$ python3 -q
>>> import numpy as np
>>> np.set_printoptions(precision=2, suppress=True, linewidth=160, floatmode="fixed")
>>> A = np.load("sample2.npy")
>>> A
array([[1, 0, 1, 0, 1, 0],
       [2, 1, 2, 1, 2, 1],
       [2, 2, 2, 2, 2, 2],
       [1, 0, 1, 0, 1, 0],
       [2, 1, 2, 1, 2, 1],
       [2, 2, 2, 2, 2, 2]])
>>> # rows and columns are dependent
>>> Uu, s, VT = np.linalg.svd(A)
>>> evecs = VT[:(s > 1e-8).sum()]
>>> rng = np.random.default_rng(149994)
>>> x = A[1] + 5 * A[2] + rng.integers(2) * np.eye(6)[3]
>>> x
array([12.00, 11.00, 12.00, 12.00, 12.00, 11.00])
>>> np.round(np.linalg.norm(x - evecs.T @ evecs @ x), 2)
np.float64(0.82)
>>> np.allclose(evecs.T @ evecs @ x, x)
False
>>> np.linalg.matrix_rank(np.vstack([A, x]))
np.int64(3)
>>> np.diag(evecs.T @ evecs)
array([0.33, 0.33, 0.33, 0.33, 0.33, 0.33])
>>> blk = np.stack([A, 3 * A, A[::-1]])
>>> (blk @ A.T).shape
(3, 6, 6)
>>> X = np.array([[0.0, 0.0, 0.0, 5.0, 2.0, -7.0],
...     [0.0, 0.0, 0.0, 5.0, 5.0, 3.0],
...     [0.0, 0.0, 0.0, 1.0, 2.0, -2.0],
...     [5.0, 5.0, 1.0, 0.0, 0.0, 0.0],
...     [2.0, 5.0, 2.0, 0.0, 0.0, 0.0],
...     [-7.0, 3.0, -2.0, 0.0, 0.0, 0.0]])
>>> # symmetric, so the eigenvalues are real
>>> r0 = np.array([-5, 1, 4, -1, 0, 3])
>>> A2 = X + np.outer(r0, np.eye(6)[3])
>>> np.round(np.linalg.det(A2) / np.linalg.det(X), 2), round(1 + np.linalg.solve(X, r0)[3], 2)
(np.float64(-1.63), np.float64(-1.63))
>>> np.linalg.matrix_rank(np.linalg.inv(A2) - np.linalg.inv(X), tol=1e-8)
np.int64(1)
>>> def softmax(z):
...     e = np.exp(z - z.max(axis=-1, keepdims=True))
...     return e / e.sum(axis=-1, keepdims=True)
... 
>>> np.round(softmax(10 * X[3]), 2) + 0
array([0.50, 0.50, 0.00, 0.00, 0.00, 0.00])
>>> np.round(softmax(X[3]), 2) + 0
array([0.49, 0.49, 0.01, 0.00, 0.00, 0.00])
>>> S = X @ X.T / np.sqrt(6)
>>> np.round(softmax(S)[3] @ X, 2) + 0
array([4.99, 5.00, 1.00, 0.00, 0.00, 0.00])
>>> softmax(S).round(6).argmax(axis=1)
array([0, 1, 0, 3, 3, 5])
>>> F = np.load("test15.npy")
>>> F
array([[ 1.00,  0.00,  0.00,  0.00,  0.00,  0.00,  0.00,  0.00,  0.00],
       [ 0.00,  1.00,  0.00,  0.00,  0.00,  0.00,  0.00,  0.00,  0.00],
       [ 0.00,  0.00, -1.00,  0.00,  0.00,  0.00,  0.00,  0.00,  0.00],
       [ 0.00,  0.00,  0.00,  1.00,  0.00,  0.00,  0.00,  0.00,  0.00],
       [ 0.00,  0.00,  0.00,  0.00,  1.00,  0.00,  0.00,  0.00,  0.00],
       [ 0.00,  0.00,  0.00,  0.00,  0.00, -1.00,  0.00,  0.00,  0.00],
       [ 0.00,  0.00,  0.00,  0.00,  0.00,  0.00,  1.00,  0.00,  0.00],
       [ 0.00,  0.00,  0.00,  0.00,  0.00,  0.00,  0.00,  1.00,  0.00],
       [ 0.00,  0.00,  0.00,  0.00,  0.00,  0.00,  0.00,  0.00,  1.00]])
>>> labels = rng.permutation(9)
>>> labels
array([7, 6, 1, 4, 0, 5, 2, 8, 3])
>>> A2 = F[labels][:, labels]
>>> np.diag(A2)
array([ 1.00,  1.00,  1.00,  1.00,  1.00, -1.00, -1.00,  1.00,  1.00])
>>> np.trace(A2)
np.float64(5.0)
>>> A2
array([[ 1.00,  0.00,  0.00,  0.00,  0.00,  0.00,  0.00,  0.00,  0.00],
       [ 0.00,  1.00,  0.00,  0.00,  0.00,  0.00,  0.00,  0.00,  0.00],
       [ 0.00,  0.00,  1.00,  0.00,  0.00,  0.00,  0.00,  0.00,  0.00],
       [ 0.00,  0.00,  0.00,  1.00,  0.00,  0.00,  0.00,  0.00,  0.00],
       [ 0.00,  0.00,  0.00,  0.00,  1.00,  0.00,  0.00,  0.00,  0.00],
       [ 0.00,  0.00,  0.00,  0.00,  0.00, -1.00,  0.00,  0.00,  0.00],
       [ 0.00,  0.00,  0.00,  0.00,  0.00,  0.00, -1.00,  0.00,  0.00],
       [ 0.00,  0.00,  0.00,  0.00,  0.00,  0.00,  0.00,  1.00,  0.00],
       [ 0.00,  0.00,  0.00,  0.00,  0.00,  0.00,  0.00,  0.00,  1.00]])
>>> M = np.load("layer5.npy")
>>> M
array([[ 0, 10,  6,  0,  1,  6,  1,  0,  0,  0],
       [ 0,  0,  0,  0,  4,  0,  0,  0,  0,  0],
       [ 0,  0,  0,  0,  0,  0,  0,  0,  0,  0],
       [ 9,  5,  9, 14, 21,  2,  0, 10, 17,  0],
       [ 0,  0,  0,  0,  0,  0,  0,  0,  0,  0],
       [11,  0,  0, 14, 16,  0,  0, 11, 15,  0],
       [ 0,  0,  0,  0,  0,  0,  0,  0,  0,  0],
       [ 9, 25, 28, 18, 34, 18, 13, 11, 25, 12],
       [ 9, 25, 28, 18, 34, 18, 13, 11, 25, 12],
       [ 0,  0,  0,  0,  0,  0,  0,  0,  0,  0],
       [12,  0,  5, 16, 20,  0,  0, 12, 18,  0],
       [ 0,  0,  0,  0,  3,  0,  0,  1,  0,  0],
       [ 8,  0,  0,  8,  4,  0,  0,  8,  6,  0],
       [ 0,  5,  3,  0,  3,  2,  0,  0,  0,  0],
       [ 0,  0,  0,  0,  0,  0,  0,  0,  0,  0],
       [ 0, 10,  8,  0,  7,  6,  1,  0,  0,  0],
       [14, 30, 34, 24, 41, 22, 17, 15, 32, 17],
       [ 0, 15, 15,  2, 17, 10,  5,  0,  7,  2],
       [ 0,  0,  0,  0,  0,  0,  0,  0,  0,  0],
       [ 0,  0,  0,  0,  0,  0,  0,  0,  0,  0],
       [ 5,  5,  8, 10, 18,  2,  0,  7, 13,  0],
       [14, 10, 15, 20, 28,  6,  1, 14, 24,  0],
       [ 0,  0,  0,  0,  0,  0,  0,  0,  0,  0],
       [ 0,  5,  6,  2, 12,  2,  0,  1,  5,  0],
       [ 8,  0,  4, 12, 17,  0,  0,  9, 14,  0],
       [ 0,  0,  0,  0,  5,  0,  0,  0,  0,  0],
       [ 0,  0,  0,  0,  0,  0,  0,  0,  0,  0],
       [16, 20, 25, 24, 36, 14,  9, 16, 30,  7],
       [ 0,  0,  0,  0,  4,  0,  0,  0,  0,  0],
       [ 0, 15, 14,  0, 14, 10,  5,  0,  3,  2],
       [ 0, 10, 11,  4, 16,  6,  1,  2,  8,  0],
       [ 0, 15, 13,  0, 11, 10,  5,  0,  0,  2],
       [15, 15, 20, 22, 32, 10,  5, 15, 27,  2],
       [ 0, 15, 10,  0,  2, 10,  5,  0,  0,  2],
       [ 0,  0,  0,  0,  0,  0,  0,  0,  0,  0],
       [ 0, 10,  8,  0,  7,  6,  1,  0,  0,  0],
       [ 0,  0,  0,  0,  0,  0,  0,  0,  0,  0],
       [ 0, 15, 14,  0, 14, 10,  5,  0,  3,  2]])
>>> C2 = np.cov(M, rowvar=False)
>>> np.argwhere(np.triu(np.abs(np.corrcoef(M.T)) > 0.8, 1))
array([[0, 3],
       [0, 4],
       [0, 7],
       [0, 8],
       [1, 2],
       [1, 5],
       [1, 6],
       [1, 9],
       [2, 4],
       [2, 5],
       [2, 6],
       [2, 9],
       [3, 4],
       [3, 7],
       [3, 8],
       [4, 7],
       [4, 8],
       [5, 6],
       [5, 9],
       [6, 9],
       [7, 8]])
>>> np.round(np.corrcoef(M[:, 3], M[:, 6])[0, 1], 2)
np.float64(0.59)
>>> M.std(axis=0)
array([ 5.35,  8.46,  9.25,  8.15, 12.07,  5.99,  4.18,  5.55, 10.17,  3.82])
>>> np.argsort(-M.std(axis=0).round(6), kind="stable")
array([4, 8, 2, 1, 3, 5, 7, 0, 6, 9])
>>> np.polyfit(M[:, 3], M[:, 6], 1)
array([0.30, 0.64])
>>> np.median(M, axis=0)
array([0.00, 2.50, 4.50, 0.00, 6.00, 1.00, 0.00, 0.00, 0.00, 0.00])
>>> C2.shape
(10, 10)
